>>> import numpy as np
>>> from numpy import linalg as LA
>>> np.set_printoptions(precision=2, suppress=True, linewidth=120)
>>> tidy = lambda a: np.round(a, 2) + 0
>>> sigma = 3 * 0.2 ** np.arange(3)
>>> Q, _ = LA.qr(np.array([[-0.4, 0.1, 0.2], [2.6, -1.9, 0.7], [1.0, -0.3, -2.0]]))
>>> rng = np.random.default_rng(65334)
>>> X = rng.normal(size=(16, 3)) * sigma @ Q
>>> print(tidy(X))
[[ 0.61  2.67 -6.22]
 [ 0.35 -0.28 -0.01]
 [-0.78  0.17  0.52]
 [ 1.22  1.94 -5.1 ]
 [-0.06 -0.06  0.44]
 [-0.3  -1.35  2.71]
 [ 0.5   1.74 -4.63]
 [-1.44 -0.24  1.82]
 [-0.42 -0.57  1.75]
 [ 0.03 -0.5   0.63]
 [-0.89 -0.38  1.64]
 [ 1.18  2.12 -5.15]
 [-0.87  0.73 -0.92]
 [-0.32  0.17  0.08]
 [ 0.6   0.05 -0.65]
 [ 0.11  1.26 -2.3 ]]
>>> X @ X
Traceback (most recent call last):
  File "<python-input-9>", line 1, in <module>
    X @ X
    ~~^~~
ValueError: matmul: Input operand 1 has a mismatch in its core dimension 0, with gufunc signature (n?,k),(k,m?)->(n?,m?) (size 16 is different from 3)
>>> C2 = X.T @ X
>>> print(np.allclose(C2, C2.T))
True
>>> print(tidy(np.diag(C2)))
[  8.61  23.3  136.5 ]
>>> print(tidy(C2))
[[  8.61   7.94 -24.31]
 [  7.94  23.3  -55.07]
 [-24.31 -55.07 136.5 ]]
>>> print(LA.matrix_rank(C2))
3
>>> x = np.ones(3)
>>> for _ in range(3):
...     x = C2 @ x
...     x /= LA.norm(x)
...     print(round(x @ C2 @ x, 2))
... 
162.82
163.08
163.08
>>> print(tidy(LA.eigvalsh(C2)[-1]))
163.08
>>> x = np.array([5, 5, 0])
>>> target = X @ x
>>> print(tidy(LA.lstsq(X, target)[0]))
[5. 5. 0.]
>>> print(tidy(LA.pinv(X) @ X))
[[1. 0. 0.]
 [0. 1. 0.]
 [0. 0. 1.]]
>>> target = target + 0.02 * rng.normal(size=16)
>>> print(tidy(target))
[16.39  0.34 -3.05 15.84 -0.58 -8.17 11.23 -8.4  -4.96 -2.42 -6.36 16.45 -0.71 -0.75  3.29  6.82]
>>> c, *_ = LA.lstsq(X, target)
>>> print(tidy(c))
[ 4.99  4.97 -0.01]
>>> print(tidy(LA.norm(target - X @ c)))
0.08
>>> print([round(float(LA.norm(LA.solve(X.T @ X + lam * np.eye(3), X.T @ target))), 2) for lam in (0, 1, 10, 100)])
[7.04, 3.48, 2.65, 1.65]
>>> print(tidy(X.T @ (target - X @ c)))
[0. 0. 0.]
>>> C2 = np.cov(X, rowvar=False)
>>> print(np.argsort(-X.std(axis=0).round(6), kind="stable"))
[2 1 0]
>>> print(tidy(np.polyfit(X[:, 0], X[:, 2], 1)))
[-2.88 -1.04]
>>> print(C2.shape)
(3, 3)
>>> proj = X @ LA.solve(X.T @ X, X.T)
>>> print(tidy(LA.eigvalsh(proj)))
[0. 0. 0. 0. 0. 0. 0. 0. 0. 0. 0. 0. 0. 1. 1. 1.]
>>> print(np.allclose(proj @ proj, proj))
True
>>> print(tidy(np.diag(proj)))
[0.35 0.09 0.13 0.22 0.07 0.17 0.45 0.31 0.06 0.14 0.11 0.3  0.29 0.04 0.06 0.22]
>>> K = np.load("test7.npy")
>>> print(tidy(K))
[[ 0.05  0.01  0.16 -0.02  0.04 -0.06 -0.13]
 [ 0.01  0.57 -0.2  -0.18  0.3   0.17 -0.23]
 [ 0.16 -0.2   0.61  0.    0.02 -0.26 -0.32]
 [-0.02 -0.18  0.    0.07 -0.11 -0.03  0.12]
 [ 0.04  0.3   0.02 -0.11  0.18  0.04 -0.21]
 [-0.06  0.17 -0.26 -0.03  0.04  0.12  0.08]
 [-0.13 -0.23 -0.32  0.12 -0.21  0.08  0.4 ]]
>>> r0, r1 = K[1], K[3]
>>> print(tidy(r0 @ r0))
0.57
>>> print(tidy(r0 @ r1))
-0.18
>>> pr = (r0 @ r1) / (r0 @ r0) * r0
>>> print(LA.matrix_rank(np.outer(r0, r1)))
1
>>> print(tidy((r1 - pr) @ r0))
0.0
>>> M = np.loadtxt("a.csv", delimiter=",")
>>> print(M)
[[-12.  -3.  -1.   8.]
 [ 12.   4.   0.  -6.]
 [-14.  -3.  -1.  10.]
 [-14.  -3.  -2.  11.]]
>>> ang = np.radians(45)
>>> Rm = np.eye(3)
>>> Rm[0, 0] = Rm[2, 2] = np.cos(ang)
>>> Rm[0, 2], Rm[2, 0] = -np.sin(ang), np.sin(ang)
>>> print(tidy(Rm))
[[ 0.71  0.   -0.71]
 [ 0.    1.    0.  ]
 [ 0.71  0.    0.71]]
>>> out = X @ Rm.T
>>> print(np.allclose(LA.norm(X, axis=1), LA.norm(out, axis=1)))
True
>>> print(np.allclose(X @ X.T, out @ out.T))
True
>>> print(tidy(LA.svd(X, compute_uv=False)), tidy(LA.svd(out, compute_uv=False)))
[12.77  2.27  0.43] [12.77  2.27  0.43]
>>> print(tidy(LA.det(Rm)), tidy(np.trace(Rm)))
1.0 2.41
>>> print(tidy(np.abs(out - X).max(axis=0)))
[4.22 0.   2.36]
>>> out = M + rng.integers(-2, 3, (4, 1)) @ rng.integers(-2, 3, (1, 4))
>>> print(out)
[[-10.   1.  -1.   6.]
 [ 10.   0.   0.  -4.]
 [-15.  -5.  -1.  11.]
 [-16.  -7.  -2.  13.]]
>>> print(tidy(LA.svd(out - M, compute_uv=False)))
[8.83 0.   0.   0.  ]
>>> print(out - M)
[[ 2.  4.  0. -2.]
 [-2. -4.  0.  2.]
 [-1. -2.  0.  1.]
 [-2. -4.  0.  2.]]
>>> print(np.abs(out - M).sum(axis=1))
[8. 8. 4. 8.]
>>> F = np.eye(7, dtype=int)[rng.permutation(7)]
>>> print(F)
[[0 0 0 0 1 0 0]
 [0 0 0 0 0 0 1]
 [1 0 0 0 0 0 0]
 [0 1 0 0 0 0 0]
 [0 0 0 1 0 0 0]
 [0 0 1 0 0 0 0]
 [0 0 0 0 0 1 0]]
>>> print(LA.matrix_power(F, 2))
[[0 0 0 1 0 0 0]
 [0 0 0 0 0 1 0]
 [0 0 0 0 1 0 0]
 [0 0 0 0 0 0 1]
 [0 1 0 0 0 0 0]
 [1 0 0 0 0 0 0]
 [0 0 1 0 0 0 0]]
>>> print(F.sum(axis=1))
[1 1 1 1 1 1 1]
>>> print(tidy(np.sort(np.abs(LA.eigvals(F)))[::-1]))
[1. 1. 1. 1. 1. 1. 1.]
>>> pr = np.eye(7)[2]
>>> for _ in range(3):
...     pr = pr @ F
...     print(pr.round(2))
... 
[1. 0. 0. 0. 0. 0. 0.]
[0. 0. 0. 0. 1. 0. 0.]
[0. 0. 0. 1. 0. 0. 0.]
>>> J = np.load("arr.npy")
>>> print(J)
[[2 1 3 5 4 5]
 [1 2 1 3 5 4]
 [3 1 2 1 3 5]
 [5 3 1 2 1 3]
 [4 5 3 1 2 1]
 [5 4 5 3 1 2]]
>>> # equal to its transpose
>>> x = np.array([2, 1, -2, 2, -2, 1])
>>> print(J @ np.eye(6)[0])
[2. 1. 3. 5. 4. 5.]
>>> print(J @ (2 * x))
[12  4  8 32 12 20]
>>> print(J @ x)
[ 6  2  4 16  6 10]
>>> print(np.einsum("ij,j->i", J, x))
[ 6  2  4 16  6 10]
>>> evals, vecs = LA.eigh(K)
>>> x = np.array([1, 4, 0, 4, 3, 1, 5])
>>> print(tidy(vecs * np.abs(evals) @ vecs.T))
[[ 0.05  0.01  0.16 -0.02  0.04 -0.06 -0.13]
 [ 0.01  0.57 -0.2  -0.18  0.3   0.17 -0.23]
 [ 0.16 -0.2   0.61  0.    0.02 -0.26 -0.32]
 [-0.02 -0.18  0.    0.07 -0.11 -0.03  0.12]
 [ 0.04  0.3   0.02 -0.11  0.18  0.04 -0.21]
 [-0.06  0.17 -0.26 -0.03  0.04  0.12  0.08]
 [-0.13 -0.23 -0.32  0.12 -0.21  0.08  0.4 ]]
>>> print(tidy(vecs * np.maximum(evals, 0) @ vecs.T))
[[ 0.05  0.01  0.16 -0.02  0.04 -0.06 -0.13]
 [ 0.01  0.57 -0.2  -0.18  0.3   0.17 -0.23]
 [ 0.16 -0.2   0.61  0.    0.02 -0.26 -0.32]
 [-0.02 -0.18  0.    0.07 -0.11 -0.03  0.12]
 [ 0.04  0.3   0.02 -0.11  0.18  0.04 -0.21]
 [-0.06  0.17 -0.26 -0.03  0.04  0.12  0.08]
 [-0.13 -0.23 -0.32  0.12 -0.21  0.08  0.4 ]]
>>> print(tidy(x @ K @ x))
10.95
>>> print(tidy(x @ K @ x / (x @ x)), tidy(evals[0]), tidy(evals[-1]))
0.16 0.0 1.0
>>> print(tidy(J @ LA.pinv(J) @ J))
[[2. 1. 3. 5. 4. 5.]
 [1. 2. 1. 3. 5. 4.]
 [3. 1. 2. 1. 3. 5.]
 [5. 3. 1. 2. 1. 3.]
 [4. 5. 3. 1. 2. 1.]
 [5. 4. 5. 3. 1. 2.]]
>>> print(LA.lstsq(J[:-1].T, J[-1])[2])
5
>>> Uu, sigma, VT = LA.svd(J)
>>> vecs = VT[:(sigma > 1e-8).sum()]
>>> x = J[3] + -1 * J[0] + rng.integers(2) * np.eye(6)[5]
>>> print(x)
[ 3.  2. -2. -3. -3. -1.]
>>> print(tidy(LA.norm(x - vecs.T @ vecs @ x)))
0.5
>>> idx = rng.permutation(6)
>>> print(idx)
[2 4 5 0 1 3]
>>> out = J[idx][:, idx]
>>> print(np.diag(out))
[2 2 2 2 2 2]
>>> print(np.trace(out))
12
>>> m1 = np.load("m.npy")
>>> print(tidy(m1))
[[ 0.   -0.07  0.  ]
 [-0.07  0.99  0.07]
 [ 0.    0.07  0.  ]]
>>> print(tidy(LA.det(m1)))
0.0
>>> print(np.allclose(m1 @ m1.T, m1.T @ m1))
True
>>> print(tidy((m1 + m1.T) / 2))
[[ 0.   -0.07  0.  ]
 [-0.07  0.99  0.07]
 [ 0.    0.07  0.  ]]
>>> print(np.trace(m1))
1.0
>>> print(tidy(LA.matrix_power(m1, 4)))
[[ 0.   -0.07  0.  ]
 [-0.07  0.99  0.07]
 [ 0.    0.07  0.  ]]
>>> print([round(float(x), 2) for x in LA.svd(m1, compute_uv=False)[:3]])
[1.0, 0.0, 0.0]
>>> print(LA.cond(m1) > 100)
True
>>> print(np.argsort(-LA.norm(m1, axis=0).round(6), kind="stable")[:3])
[1 0 2]
>>> print(LA.matrix_rank(m1, rtol=0.1))
1
>>> W1 = np.array([[1, 0, 5, 0, 5, 2], [4, 2, 3, 4, 0, 3], [4, 5, 5, 4, 5, 0]])
>>> c = np.array([0, 3, -3, -1, 2, 2])
>>> hid = np.maximum(m1 @ W1 + c, 0)
>>> print((hid > 0).astype(int))
[[0 1 0 0 1 1]
 [1 1 0 1 1 1]
 [1 1 0 0 1 1]]
>>> cent = np.array([[0, 2], [0, 1], [1, 0], [1, 0], [1, 2], [1, 2]])
>>> print(tidy(hid @ cent))
[[ 3.81 10.47]
 [10.07 27.32]
 [ 4.19 12.09]]
>>> print(W1 @ cent)
[[12 16]
 [10 16]
 [14 23]]
>>> Uu, sigma, VT = LA.svd(m1)
>>> vecs = VT[:(sigma > 1e-8).sum()]
>>> x = m1[1] + 3 * m1[2] + rng.integers(2) * np.eye(3)[0]
>>> print(tidy(x))
[-0.08  1.19  0.08]
>>> print(np.allclose(vecs.T @ vecs @ x, x))
True
>>> print(LA.matrix_rank(np.vstack([m1, x])))
1
>>> out = np.array([[-5]])
>>> cent = np.array([[2]])
>>> mat = np.block([[out, np.array([[-3]])], [np.zeros((1, 1)), cent]])
>>> print(mat)
[[-5. -3.]
 [ 0.  2.]]
>>> # triangular, det is the product of the diagonal
>>> out = LA.invert(mat)
Traceback (most recent call last):
  File "<python-input-125>", line 1, in <module>
    out = LA.invert(mat)
          ^^^^^^^^^
AttributeError: module 'numpy.linalg' has no attribute 'invert'
>>> out = LA.inv(mat)
>>> print(tidy(mat @ out))
[[1. 0.]
 [0. 1.]]
>>> print(tidy(LA.inv(out)))
[[-5. -3.]
 [ 0.  2.]]
>>> print(tidy(LA.slogdet(mat)[0]))
-1.0
>>> print(tidy(LA.det(mat) * LA.det(out)))
1.0
>>> print(np.allclose(out, mat.T))
False
>>> idx = rng.permutation(2)
>>> print(idx)
[0 1]
>>> out = mat[idx][:, idx]
>>> print(out)
[[-5. -3.]
 [ 0.  2.]]
>>> print(np.diag(out))
[-5.  2.]
>>> print(np.allclose(out, mat))
True
>>> print(tidy(np.sort(np.abs(LA.eigvals(out)))))
[2. 5.]
>>> E = np.loadtxt("dump.csv", delimiter=",")
>>> print(tidy(E))
[[0.06 0.53 0.   0.18 0.24]
 [0.18 0.47 0.   0.   0.35]
 [0.21 0.16 0.26 0.13 0.24]
 [0.22 0.09 0.39 0.3  0.  ]
 [0.22 0.04 0.3  0.22 0.22]]
>>> # rows sum to 1
>>> idx = rng.permutation(5)
>>> print(idx)
[3 0 1 4 2]
>>> out = E[idx][:, idx]
>>> print(np.allclose(out, E))
False
>>> print(tidy(np.trace(out)))
1.31
>>> print(tidy(np.diag(out)))
[0.3  0.06 0.47 0.22 0.26]
>>> print(tidy(np.sort(np.abs(LA.eigvals(out)))))
[0.08 0.12 0.19 0.19 1.  ]
